$ ipython --no-banner

In [1]: import numpy as np

In [2]: np.set_printoptions(precision=1, suppress=True, linewidth=120, legacy="1.25")

In [3]: f = np.array([1, 3, -8, 0, 0, -5]) + 0.5

In [4]: data = np.eye(6) - 2 * np.outer(f, f) / (f @ f)

In [5]: data.round(1) + 0
Out[5]: 
array([[ 1. , -0.1,  0.2,  0. ,  0. ,  0.1],
       [-0.1,  0.7,  0.6,  0. ,  0. ,  0.3],
       [ 0.2,  0.6, -0.2,  0.1,  0.1, -0.7],
       [ 0. ,  0. ,  0.1,  1. ,  0. ,  0. ],
       [ 0. ,  0. ,  0.1,  0. ,  1. ,  0. ],
       [ 0.1,  0.3, -0.7,  0. ,  0. ,  0.6]])

In [6]: # symmetric

In [7]: round(float(np.linalg.eigvalsh(data).min()), 1)
Out[7]: -1.0

In [8]: [round(float(np.linalg.det(data[:i, :i])), 2) + 0 for i in range(1, 7)]
Out[8]: [0.95, 0.68, -0.55, -0.55, -0.56, -1.0]

In [9]: rng = np.random.default_rng(925159)

In [10]: z = rng.permutation(6)

In [11]: z
Out[11]: array([4, 5, 1, 0, 3, 2])

In [12]: A2 = data[z][:, z]

In [13]: round(float(np.linalg.det(A2)), 1), np.round(np.linalg.det(data[z]), 1)
Out[13]: (-1.0, -1.0)

In [14]: A2.round(1) + 0
Out[14]: 
array([[ 1. ,  0. ,  0. ,  0. ,  0. ,  0.1],
       [ 0. ,  0.6,  0.3,  0.1,  0. , -0.7],
       [ 0. ,  0.3,  0.7, -0.1,  0. ,  0.6],
       [ 0. ,  0.1, -0.1,  1. ,  0. ,  0.2],
       [ 0. ,  0. ,  0. ,  0. ,  1. ,  0.1],
       [ 0.1, -0.7,  0.6,  0.2,  0.1, -0.2]])

In [15]: np.trace(A2)
Out[15]: 4.0

In [16]: np.diag(A2)
Out[16]: array([ 1. ,  0.6,  0.7,  1. ,  1. , -0.2])

In [17]: np.allclose(A2, data)
Out[17]: False

In [18]: O, vecs = np.linalg.qr(data[:, :2])[0], np.linalg.qr(data[:, 2:])[0]

In [19]: sig = np.linalg.svd(O.T @ vecs, compute_uv=False)

In [20]: round(float(np.linalg.norm(O @ O.T - vecs @ vecs.T, 2)), 1)
Out[20]: 1.0

In [21]: F = np.load("a.npy")

In [22]: F
Out[22]: 
array([[ 0.4,  1.3, -0.4, -1.4],
       [-0.5, -0.5, -0.5, -1.6],
       [ 0. , -1.9,  1.2,  4.3],
       [ 0.4, -1.5,  0.2,  3.4],
       [ 1. ,  0.1, -1.5, -0.6],
       [ 0.5, -1.8, -1.4,  0.8],
       [-1.2, -3.1,  2.6,  5.3],
       [-1.3, -1.8,  0. , -0.3],
       [-1.2, -1.8,  1. ,  1.1],
       [-0.2, -0.5, -1.2, -1.1],
       [ 0. ,  1.7, -0.6, -3.1],
       [ 0.4,  1.7,  0.5, -0.6],
       [-0.5,  1.8, -1. , -4.6],
       [-0.5, -1.6,  1.7,  4.2],
       [ 0.4,  0.6,  0.6,  1.3],
       [ 0.3, -0.7, -1.1, -0.7]])

In [23]: dist = np.linalg.norm(F[:, None] - F[None], axis=-1)

In [24]: dist.mean(axis=1).argmax()
Out[24]: 6

In [25]: np.linalg.norm(F - F.mean(axis=0), axis=1)
Out[25]: array([2.6, 2.1, 4.3, 3.2, 2.2, 2.1, 6.2, 1.9, 2.1, 1.9, 4.2, 2.5, 5.6, 4.3, 1.6, 1.6])

In [26]: np.linalg.matrix_rank(dist ** 2)
Out[26]: 6

In [27]: dist[10].round(6).argsort(kind="stable")[:4]
Out[27]: array([10, 12,  0,  1])

In [28]: Xs = F - F.mean(axis=0)

In [29]: Uu, sig, vt = np.linalg.svd(Xs, full_matrices=False)

In [30]: vt[0] * np.sign(vt[0, np.abs(vt[0]).argmax()])
Out[30]: array([-0.1, -0.4,  0.3,  0.9])

In [31]: round(float((sig ** 2).sum() ** 2 / (sig ** 4).sum()), 1)
Out[31]: 1.4

In [32]: np.round(Xs.mean(axis=0), 1) + 0
Out[32]: array([0., 0., 0., 0.])

In [33]: np.round(sig ** 2 / (sig ** 2).sum(), 1) + 0
Out[33]: array([0.8, 0.1, 0.1, 0. ])

In [34]: np.abs(Uu[:, 0]).argmax()
Out[34]: 6

In [35]: np.abs(vt[0]).argmax()
Out[35]: 3

In [36]: W2 = F[[7, 13]].astype(float)

In [37]: for _ in range(7):
    ...:     z = np.linalg.norm(F[:, None] - W2, axis=-1).argmin(axis=1)
    ...:     W2 = np.array([F[z == j].mean(axis=0) for j in range(2)])
    ...: 

In [38]: z
Out[38]: array([0, 0, 1, 1, 0, 0, 1, 0, 0, 0, 0, 0, 0, 1, 0, 0])

In [39]: np.bincount(z)
Out[39]: array([12,  4])

In [40]: W2.round(1) + 0
Out[40]: 
array([[-0.1,  0. , -0.5, -0.9],
       [-0.3, -2. ,  1.4,  4.3]])

In [41]: np.argsort(-np.linalg.norm(W2, axis=0).round(6), kind="stable")[:3]
Out[41]: array([3, 1, 2])

In [42]: np.linalg.matrix_rank(W2, rtol=0.1)
Out[42]: 1

In [43]: np.linalg.cond(W2) > 100
Out[43]: False

In [44]: [round(float(x), 1) for x in np.linalg.svd(W2, compute_uv=False)[:3]]
Out[44]: [5.1, 0.4]

In [45]: M = np.load("block4.npy")

In [46]: M
Out[46]: 
array([[ 36,  48, -54,  54],
       [ 48,  64, -72,  72],
       [-54, -72,  81, -81],
       [ 54,  72, -81,  81]])

In [47]: # symmetric

In [48]: M.reshape(-1, 2)
Out[48]: 
array([[ 36,  48],
       [-54,  54],
       [ 48,  64],
       [-72,  72],
       [-54, -72],
       [ 81, -81],
       [ 54,  72],
       [-81,  81]])

In [49]: M.reshape(2, -1)
Out[49]: 
array([[ 36,  48, -54,  54,  48,  64, -72,  72],
       [-54, -72,  81, -81,  54,  72, -81,  81]])

In [50]: blk = M.reshape(4, 2, -1)

In [51]: blk[:, 0]
Out[51]: 
array([[ 36,  48],
       [ 48,  64],
       [-54, -72],
       [ 54,  72]])

In [52]: Uu, sig, vt = np.linalg.svd(M)

In [53]: sig.round(1) + 0
Out[53]: array([262.,   0.,   0.,   0.])

In [54]: A2 = Uu[:, :1] @ np.diag(sig[:1]) @ vt[:1]

In [55]: round(float(np.abs(M - A2).max()), 1)
Out[55]: 0.0

In [56]: np.linalg.matrix_rank(M, rtol=0.05)
Out[56]: 1

In [57]: np.linalg.matrix_rank(A2)
Out[57]: 1

In [58]: np.allclose(M @ M.T, M.T @ M)
Out[58]: True

In [59]: np.round(np.sort(np.abs(np.linalg.eigvals(M))), 1) + 0
Out[59]: array([  0.,   0.,   0., 262.])

In [60]: M @ M
Out[60]: 
array([[  9432,  12576, -14148,  14148],
       [ 12576,  16768, -18864,  18864],
       [-14148, -18864,  21222, -21222],
       [ 14148,  18864, -21222,  21222]])

In [61]: np.allclose(M, M.T)
Out[61]: True

In [62]: np.trace(M)
Out[62]: 262

In [63]: (M - M.T) / 2
Out[63]: 
array([[0., 0., 0., 0.],
       [0., 0., 0., 0.],
       [0., 0., 0., 0.],
       [0., 0., 0., 0.]])

In [64]: K = np.loadtxt("layer13.csv", delimiter=",")

In [65]: K
Out[65]: 
array([[-0.8, -0.1,  1.4, -1.2],
       [ 0.8, -1. , -0.8, -1.3],
       [-0.9,  1.1, -1.1, -0.8],
       [-1.4, -1.3, -0.5,  0.5]])

In [66]: z = rng.permutation(4)

In [67]: z
Out[67]: array([2, 0, 3, 1])

In [68]: A2 = K[z][:, z]

In [69]: np.allclose(A2, K)
Out[69]: False

In [70]: A2
Out[70]: 
array([[-1.1, -0.9, -0.8,  1.1],
       [ 1.4, -0.8, -1.2, -0.1],
       [-0.5, -1.4,  0.5, -1.3],
       [-0.8,  0.8, -1.3, -1. ]])

In [71]: round(float(np.trace(A2)), 1)
Out[71]: -2.5

In [72]: np.sort(np.abs(np.linalg.eigvals(A2)))
Out[72]: array([2., 2., 2., 2.])

In [73]: A2 = np.array([[-3, -2, 2, -2], [-1, -1, 0, -2], [0, 3, 3, 1], [0, 3, 2, 0]])

In [74]: A2[-1] = A2[0]

In [75]: m1 = A2 + 0.1 * np.eye(4)

In [76]: m1
Out[76]: 
array([[-2.9, -2. ,  2. , -2. ],
       [-1. , -0.9,  0. , -2. ],
       [ 0. ,  3. ,  3.1,  1. ],
       [-3. , -2. ,  2. , -1.9]])

In [77]: P = np.triu(np.array([[3, 3, 3, 2], [2, 1, 0, 2], [2, 3, 0, 0], [3, 1, 3, 1]]), 1) + np.eye(4)

In [78]: A2 = P @ m1 @ np.linalg.inv(P)

In [79]: round(np.trace(A2), 1), round(np.trace(m1), 1)
Out[79]: (-2.6, -2.6)

In [80]: A2
Out[80]: 
array([[-11.9,  36. ,  51. , -57. ],
       [ -7. ,  16.1,  25. , -24. ],
       [  0. ,   3. ,   3.1,  -5. ],
       [ -3. ,   7. ,  11. ,  -9.9]])

In [81]: round(np.log10(np.linalg.cond(m1)))
Out[81]: 2

In [82]: W2 = 10 * np.array([[-0.5, 1.1, 0.0], [0.8, 0.2, 0.9], [-0.4, -1.7, -1.1]])

In [83]: z = rng.integers(0, 3, 22)

In [84]: J = W2[z] + rng.normal(size=(22, 3))

In [85]: J
Out[85]: 
array([[  6.4,   1.2,   9.6],
       [ -5.8,  11. ,   1. ],
       [ -5. ,  10.6,   0.3],
       [ -4.9,  10.5,  -0.9],
       [ -2.5,  10.1,   0.5],
       [  8.8,   3. ,  10.2],
       [ -2.6,  11.2,  -0.2],
       [ -6.5,  10. ,  -1.3],
       [ -3.6, -17.7, -11.9],
       [ -3.2,  10.4,   0.6],
       [ -4.6,  11.8,   0.1],
       [ -6.3,   9.7,   1.3],
       [ -4.8, -16.1,  -9.9],
       [ -3.4, -16.5,  -9.8],
       [ -6.3,  12.5,   1.6],
       [ -5.8,  11.1,  -0.5],
       [  7.1,   2.3,   7.5],
       [ -4.1, -19. , -11.1],
       [ -4.8, -17. ,  -9.5],
       [ -3.6,  10.6,   0.5],
       [ -4.4,  11.9,   0.3],
       [ -4.5, -16.2, -11.2]])

In [86]: G = np.cov(J, rowvar=False)

In [87]: np.median(J, axis=0)
Out[87]: array([-4.5, 10. ,  0.2])

In [88]: np.round(np.corrcoef(J[:, 2], J[:, 0])[0, 1], 1)
Out[88]: 0.6

In [89]: np.linalg.eigvalsh(G)[::-1]
Out[89]: array([179.3,  34.5,   1. ])

In [90]: np.polyfit(J[:, 2], J[:, 0], 1)
Out[90]: array([ 0.4, -2.3])

In [91]: np.argsort(-J.std(axis=0).round(6), kind="stable")
Out[91]: array([1, 2, 0])

In [92]: Xs = J - J.mean(axis=0)

In [93]: Uu, sig, vt = np.linalg.svd(Xs, full_matrices=False)

In [94]: np.linalg.matrix_rank(Xs)
Out[94]: 3

In [95]: np.abs(vt[-1])
Out[95]: array([0.7, 0.3, 0.7])

In [96]: np.abs(vt[0]).argmax()
Out[96]: 1

In [97]: sig
Out[97]: array([61.4, 26.9,  4.5])

In [98]: np.round(Xs.mean(axis=0), 1) + 0
Out[98]: array([0., 0., 0.])

In [99]: np.round(sig ** 2 / (sig ** 2).sum(), 1) + 0
Out[99]: array([0.8, 0.2, 0. ])

In [100]: np.round(vt[0] * np.sign(vt[0, np.abs(vt[0]).argmax()]), 1) + 0
Out[100]: array([0. , 0.9, 0.4])

In [101]: (np.sign(Uu[:, 0]) == np.sign(Uu[0, 0])).astype(int)
Out[101]: array([1, 1, 1, 1, 1, 1, 1, 1, 0, 1, 1, 1, 0, 0, 1, 1, 1, 0, 0, 1, 1, 0])

In [102]: round((sig ** 2).sum() ** 2 / (sig ** 4).sum(), 1)
Out[102]: 1.4

In [103]: np.searchsorted(np.cumsum(sig ** 2) / (sig ** 2).sum(), 0.9) + 1
Out[103]: 2

In [104]: z = J[:, 0] > np.median(J[:, 0])

In [105]: f = J[z].mean(axis=0) - J[~z].mean(axis=0)

In [106]: ((J - J.mean(axis=0)) @ f > 0).astype(int)
Out[106]: array([1, 0, 0, 0, 0, 1, 0, 0, 1, 0, 0, 0, 1, 1, 0, 0, 1, 1, 1, 0, 0, 1])

In [107]: np.round((((J - J.mean(axis=0)) @ f > 0) == z).mean(), 1)
Out[107]: 0.6
